% python3 -q
>>> import numpy as np
>>> import numpy.linalg as la
>>> np.set_printoptions(precision=2, suppress=True, linewidth=140)
>>> sigma = 5 * 0.9 ** np.arange(4)
>>> Q, _ = la.qr(np.array([[-1.2, 0.7, -0.9, 0.3],
...     [0.2, -0.2, -0.4, -0.3],
...     [-0.2, -0.6, 1.0, -0.5],
...     [-0.4, -0.8, -0.1, 1.8]]))
>>> rng = np.random.default_rng(456105)
>>> data = rng.normal(size=(12, 4)) * sigma @ Q
>>> print(data)
[[10.65  4.34  1.18 -0.62]
 [ 1.82  1.46 -0.21  0.04]
 [-2.96 -8.06  5.5  -2.48]
 [14.31 -4.4   0.6   2.65]
 [ 6.88 -2.09  7.68 -4.63]
 [ 8.27  1.07  0.97 -8.35]
 [-2.47 -5.41 -5.55 10.35]
 [ 7.67  2.33  1.54 -5.64]
 [-1.18  1.43  3.04 -1.56]
 [ 2.27  3.99 -4.11  6.88]
 [ 0.55  1.89 -2.42  2.72]
 [ 1.92 -9.76 -2.67  4.26]]
>>> Q, evecs = la.qr(data[:, :2])[0], la.qr(data[:, 2:])[0]
>>> sigma = la.svd(Q.T @ evecs, compute_uv=False)
>>> print(round(la.norm(Q @ Q.T - evecs @ evecs.T, 2), 2))
0.97
>>> print(np.degrees(np.arccos(sigma.clip(0, 1))))
[61.42 75.14]
>>> Ac = (data - data.mean(axis=0)) / data.std(axis=0)
>>> print(Ac.std(axis=0))
[1. 1. 1. 1.]
>>> print(np.argwhere(np.abs(Ac) > 2))
[]
>>> b = la.lstsq(np.delete(Ac, 1, axis=1), Ac[:, 1])[0]
>>> print(b)
[ 0.16 -0.55 -0.62]
>>> hat = data @ la.solve(data.T @ data, data.T)
>>> print(la.matrix_rank(np.eye(12) - hat))
8
>>> print(np.diag(hat))
[0.33 0.02 0.45 0.56 0.49 0.56 0.38 0.21 0.13 0.33 0.06 0.49]
>>> print(hat @ data[:, 2])
[ 1.18 -0.21  5.5   0.6   7.68  0.97 -5.55  1.54  3.04 -4.11 -2.42 -2.67]
>>> vec = np.array([2, 3, 3, 0])
>>> y = data @ vec
>>> print(y)
[ 37.85   7.39 -13.63  17.2   30.55  22.66 -37.82  26.98  11.06   4.16  -0.51 -33.46]
>>> print(np.round(la.solve(data.T @ data, data.T @ y), 2) + 0)
[2. 3. 3. 0.]
>>> print(np.round(la.lstsq(data, y)[0], 2) + 0)
[2. 3. 3. 0.]
>>> y = y + 0.3 * rng.normal(size=12)
>>> print(y)
[ 37.6    7.43 -13.91  16.6   30.1   22.86 -38.43  26.6   10.94   4.25  -0.21 -33.52]
>>> b, *_ = la.lstsq(data, y)
>>> print(b)
[ 1.97  3.02  2.94 -0.05]
>>> print(np.round(data.T @ (y - data @ b), 2) + 0)
[0. 0. 0. 0.]
